>>> import numpy as np
>>> np.set_printoptions(suppress=True, linewidth=160)
>>> E = np.load("m.npy")
>>> E
array([[ -2.22,   9.29,  -1.71],
       [  0.63,   0.47,   1.94],
       [  1.79,   1.22,   2.82],
       [  4.18,  -3.35,   0.94],
       [  1.35,  -0.38,  -1.48],
       [  1.45,   4.95,   1.09],
       [ -6.2 ,  -7.42,   0.57],
       [  0.69,  10.33,  -1.18],
       [  0.49,   6.87,   1.06],
       [  3.78,  -2.96,  -0.69],
       [ -1.  ,  -8.18,  -1.  ],
       [  0.95,   4.04,   1.16],
       [ -1.94,   2.56,   0.91],
       [ -1.34,  -4.3 ,  -0.34],
       [ -2.27,  -0.89,   1.03],
       [  1.61,  -5.11,   0.61],
       [  2.18, -10.15,  -0.44],
       [ -0.36,   3.81,   1.38],
       [ -0.02,   6.12,   1.17],
       [  3.35,   3.52,   0.06],
       [ -1.66,  -0.9 ,  -1.32],
       [  0.44,  -4.45,   2.55],
       [ -0.75,  -4.42,   0.38],
       [ -1.75,  -3.52,  -0.7 ]])
>>> x0 = np.array([-1, 2, 3])
>>> rhs = E @ x0
>>> np.round(np.linalg.solve(E.T @ E, E.T @ rhs), 2)
array([-1.,  2.,  3.])
>>> rng = np.random.default_rng(956)
>>> rhs = rhs + 0.02 * rng.normal(size=24)
>>> rhs.round(2)
array([ 15.66,   6.1 ,   9.09,  -8.06,  -6.58,  11.71,  -6.94,  16.42,  16.43, -11.78, -18.4 ,  10.61,   9.78,  -8.28,   3.55,  -9.99, -23.81,  12.13,  15.81,
         3.88,  -4.1 ,  -1.65,  -6.97,  -7.37])
>>> c, *_ = np.linalg.lstsq(E, rhs)
>>> c.round(2)
array([-1.,  2.,  3.])
>>> round(float(np.linalg.norm(rhs - E @ c)), 2)
0.09
>>> Xs = E - E.mean(axis=0)
>>> left, sv, Vh = np.linalg.svd(Xs, full_matrices=False)
>>> np.round(np.abs(Vh[-1]), 2) + 0
array([0.1, 0. , 1. ])
>>> (np.sign(left[:, 0]) == np.sign(left[0, 0])).astype(int)
array([1, 1, 1, 0, 0, 1, 0, 1, 1, 0, 0, 1, 1, 0, 0, 0, 0, 1, 1, 1, 0, 0, 0, 0])
>>> np.round(Xs.mean(axis=0), 2) + 0
array([0., 0., 0.])
>>> np.searchsorted(np.cumsum(sv ** 2) / (sv ** 2).sum(), 0.9) + 1
np.int64(2)
>>> A2 = np.c_[E[:, :2] @ np.array([[1, 2], [8, 6]]), np.array([9, 4, 4, -8, 9, -9, -7, -8, 0, -2, 1, 4, -4, -8, 0, 7, 1, 9, -8, -2, 4, -8, 8, -1])]
>>> A2.round(2)
array([[ 72.1 ,  51.3 ,   9.  ],
       [  4.39,   4.08,   4.  ],
       [ 11.55,  10.9 ,   4.  ],
       [-22.62, -11.74,  -8.  ],
       [ -1.69,   0.42,   9.  ],
       [ 41.05,  32.6 ,  -9.  ],
       [-65.56, -56.92,  -7.  ],
       [ 83.33,  63.36,  -8.  ],
       [ 55.45,  42.2 ,   0.  ],
       [-19.9 , -10.2 ,  -2.  ],
       [-66.44, -51.08,   1.  ],
       [ 33.27,  26.14,   4.  ],
       [ 18.54,  11.48,  -4.  ],
       [-35.74, -28.48,  -8.  ],
       [ -9.39,  -9.88,   0.  ],
       [-39.27, -27.44,   7.  ],
       [-79.02, -56.54,   1.  ],
       [ 30.12,  22.14,   9.  ],
       [ 48.94,  36.68,  -8.  ],
       [ 31.51,  27.82,  -2.  ],
       [ -8.86,  -8.72,   4.  ],
       [-35.16, -25.82,  -8.  ],
       [-36.11, -28.02,   8.  ],
       [-29.91, -24.62,  -1.  ]])
>>> np.round(np.linalg.norm(np.linalg.qr(E)[0].T @ A2, axis=0) ** 2 / ((A2 ** 2).sum(axis=0) + 1e-12), 2)
array([1.  , 1.  , 0.03])
>>> np.round(np.linalg.lstsq(E, A2[:, 0])[0], 2) + 0
array([1., 8., 0.])
>>> np.round(np.linalg.norm(A2 - E @ np.linalg.lstsq(E, A2)[0], axis=0), 2) + 0
array([ 0.  ,  0.  , 29.49])
>>> cent = E[[23, 9]].astype(float)
>>> for _ in range(5):
...     idx = np.linalg.norm(E[:, None] - cent, axis=-1).argmin(axis=1)
...     cent = np.array([E[idx == j].mean(axis=0) for j in range(2)])
... 
>>> idx
array([1, 1, 1, 0, 0, 1, 0, 1, 1, 0, 0, 1, 1, 0, 0, 0, 0, 1, 1, 1, 0, 0, 0, 0])
>>> np.abs(cent[1] - cent[0]).argmax()
np.int64(1)
